$ python3 -q
>>> import numpy as np
>>> import numpy.linalg as la
>>> np.set_printoptions(precision=3, suppress=True, linewidth=140)
>>> mat = np.loadtxt("sample8.csv", delimiter=",")
>>> mat
array([[0., 0., 0., 0., 0.],
       [1., 2., 0., 0., 0.],
       [2., 2., 1., 0., 0.],
       [1., 1., 0., 1., 0.],
       [1., 1., 2., 0., 0.]])
>>> np.argsort(-la.norm(mat, axis=0).round(6), kind="stable")[:3]
array([1, 0, 2])
>>> la.matrix_rank(mat, rtol=0.1)
np.int64(3)
>>> np.round(la.norm(mat, 2) / la.norm(mat), 3)
np.float64(0.909)
>>> arr = np.loadtxt("arr.csv", delimiter=",")
>>> arr
array([[4., 0., 0., 0., 5.],
       [0., 8., 9., 8., 0.],
       [0., 3., 4., 1., 0.],
       [0., 9., 6., 9., 0.],
       [0., 0., 0., 0., 6.]])
>>> np.round(np.trace(la.pinv(mat) @ mat), 3)
np.float64(4.0)
>>> np.allclose(mat[:-1].T @ la.lstsq(mat[:-1].T, mat[-1])[0], mat[-1])
False
>>> np.unique(mat.round(6), axis=0).shape
(5, 5)
>>> (arr != 0).astype(int)
array([[1, 0, 0, 0, 1],
       [0, 1, 1, 1, 0],
       [0, 1, 1, 1, 0],
       [0, 1, 1, 1, 0],
       [0, 0, 0, 0, 1]])
>>> np.sort(la.eigvals(arr).real)
array([-1.109,  3.137,  4.   ,  6.   , 18.972])
>>> np.einsum("ii->", arr)
np.float64(31.0)
>>> np.round(la.det(arr.T), 3)
np.float64(-1584.0)
>>> np.einsum("ij,ji->", arr, arr)
np.float64(423.0)
>>> la.eigvals(arr)
array([18.972,  3.137, -1.109,  4.   ,  6.   ])
>>> w, vecs = la.eig(arr)
>>> np.sort(la.eigvals(arr.T))
array([-1.109,  3.137,  4.   ,  6.   , 18.972])
>>> np.sort(la.eigvals(la.inv(arr)))
array([-0.902,  0.053,  0.167,  0.25 ,  0.319])
>>> w
array([18.972,  3.137, -1.109,  4.   ,  6.   ])
>>> np.sort(la.eigvals(arr @ arr))
array([  1.23 ,   9.842,  16.   ,  36.   , 359.929])
>>> np.round(arr @ vecs[:, 0] - w[0] * vecs[:, 0], 3) + 0
array([0., 0., 0., 0., 0.])
>>> F = np.load("run2.npy")
>>> F
array([[0, 0, 1, 0, 0],
       [0, 0, 0, 0, 0],
       [1, 0, 0, 0, 0],
       [0, 0, 0, 0, 0],
       [0, 0, 0, 0, 0]])
>>> w1 = np.array([[-9, -9, 3, -2],
...     [0, -4, 1, 7],
...     [8, -3, 1, -5],
...     [8, -4, 2, 7],
...     [1, -8, -9, -4]])
>>> coef = np.array([0, -1, 2, 1])
>>> hid = np.maximum(arr @ w1 + coef, 0)
>>> (hid > 0).astype(int)
array([[0, 0, 0, 0],
       [1, 0, 1, 1],
       [1, 0, 1, 1],
       [1, 0, 1, 1],
       [1, 0, 0, 0]])
>>> hid
array([[  0.,   0.,   0.,   0.],
       [136.,   0.,  35.,  68.],
       [ 40.,   0.,  11.,   9.],
       [120.,   0.,  35.,  97.],
       [  6.,   0.,   0.,   0.]])
>>> (hid > 0).mean(axis=0)
array([0.8, 0. , 0.6, 0.6])
>>> C = np.array([[5, 5, 3], [5, 5, 0], [2, 5, 1], [3, 4, 5]])
>>> (hid @ C).round(6).argmax(axis=1)
array([0, 1, 1, 1, 0])
>>> hid @ C
array([[   0.,    0.,    0.],
       [ 954., 1127.,  783.],
       [ 249.,  291.,  176.],
       [ 961., 1163.,  880.],
       [  30.,   30.,   18.]])
>>> left, sigma, vt = la.svd(hid)
>>> vecs = vt[:(sigma > 1e-8).sum()]
>>> rng = np.random.default_rng(3)
>>> x0 = hid[3] + -1 * hid[1] + rng.integers(2) * np.eye(4)[2]
>>> x0
array([-16.,   0.,   1.,  29.])
>>> np.allclose(vecs.T @ vecs @ x0, x0)
True
>>> np.round(np.diag(vecs.T @ vecs), 3) + 0
array([1., 0., 1., 1.])
>>> np.round(vecs.T @ vecs, 3) + 0
array([[1., 0., 0., 0.],
       [0., 0., 0., 0.],
       [0., 0., 1., 0.],
       [0., 0., 0., 1.]])
>>> round(np.trace(la.pinv(F) @ F), 3)
np.float64(2.0)
>>> np.abs(np.diag(la.qr(F)[1])) > 1e-9
array([ True, False,  True, False, False])
>>> np.unique(F.round(6), axis=0).shape
(3, 5)
>>> F @ la.pinv(F) @ F
array([[0., 0., 1., 0., 0.],
       [0., 0., 0., 0., 0.],
       [1., 0., 0., 0., 0.],
       [0., 0., 0., 0., 0.],
       [0., 0., 0., 0., 0.]])
>>> round(la.det(2 * F), 3), round(la.det(F), 3)
(np.float64(0.0), np.float64(0.0))
>>> la.eigvals(F)
array([ 1., -1.,  0.,  0.,  0.])
>>> np.einsum("ij,ji->", F, F)
np.int64(2)
>>> round(float(la.det(F[::-1])), 3)
0.0
>>> A = -2 * np.eye(2) + np.eye(2, k=1)
>>> A
array([[-2.,  1.],
       [ 0., -2.]])
>>> P = np.triu(np.array([[2, 3], [1, 1]]), 1) + np.eye(2)
>>> other = P @ A @ la.inv(P)
>>> np.poly(other)
array([1., 4., 4.])
>>> la.matrix_rank(other)
np.int64(2)
>>> A @ A
array([[ 4., -4.],
       [ 0.,  4.]])
>>> np.allclose(A @ A.T, A.T @ A)
False
>>> (A - A.T) / 2
array([[ 0. ,  0.5],
       [-0.5,  0. ]])
>>> np.round(np.abs(la.eigvals(A)).max(), 3)
np.float64(2.0)
>>> np.trace(A)
np.float64(-4.0)
>>> x0 = np.array([-2, -2])
>>> a = np.maximum(A @ x0, 0)
>>> np.tanh(A @ x0)
array([0.964, 0.999])
>>> np.maximum(A @ x0, 0) - np.maximum(-A @ x0, 0)
array([2., 4.])
>>> np.maximum(A @ (3 * x0), 0)
array([ 6., 12.])
>>> A * (a > 1e-9)[:, None]
array([[-2.,  1.],
       [ 0., -2.]])
>>> other = la.inv(A)
>>> other
array([[-0.5 , -0.25],
       [-0.  , -0.5 ]])
>>> round(float(la.cond(A)), 3)
1.64
>>> A @ other
array([[1., 0.],
       [0., 1.]])
>>> round(float(la.det(A) * la.det(other)), 3)
1.0
>>> E = np.loadtxt("block16.csv", delimiter=",")
>>> E
array([[-2.,  2., -1.],
       [-2.,  2.,  0.],
       [ 0.,  1., -1.],
       [ 0.,  1.,  0.],
       [ 1., -1., -1.],
       [ 0., -3., -3.],
       [-1., -1., -2.],
       [-1.,  0., -4.],
       [-1., -1., -3.],
       [-1., -3., -1.],
       [-1., -2.,  0.],
       [-3., -3.,  2.],
       [-5., -1.,  4.],
       [-4.,  0.,  2.],
       [-2.,  0.,  0.],
       [ 0.,  2.,  0.],
       [ 2.,  2., -2.],
       [ 4.,  4.,  0.],
       [ 2.,  5., -2.],
       [ 3.,  6., -1.],
       [ 2.,  7., -3.],
       [ 1.,  5., -5.],
       [ 0.,  6., -3.],
       [-1.,  8., -2.]])
>>> other = np.c_[E[:, :1] @ np.array([[1]]), np.array([1, 1, 6, 5, 4, 2, 4, 3, 5, 1, 4, 1, 9, 0, 2, 3, 8, 6, 0, 0, 9, 0, 3, 4])]
>>> other
array([[-2.,  1.],
       [-2.,  1.],
       [ 0.,  6.],
       [ 0.,  5.],
       [ 1.,  4.],
       [ 0.,  2.],
       [-1.,  4.],
       [-1.,  3.],
       [-1.,  5.],
       [-1.,  1.],
       [-1.,  4.],
       [-3.,  1.],
       [-5.,  9.],
       [-4.,  0.],
       [-2.,  2.],
       [ 0.,  3.],
       [ 2.,  8.],
       [ 4.,  6.],
       [ 2.,  0.],
       [ 3.,  0.],
       [ 2.,  9.],
       [ 1.,  0.],
       [ 0.,  3.],
       [-1.,  4.]])
>>> np.round(la.norm(other - E @ la.lstsq(E, other)[0], axis=0), 3) + 0
array([ 0.   , 18.656])
>>> la.matrix_rank(np.c_[E, other])
np.int64(4)
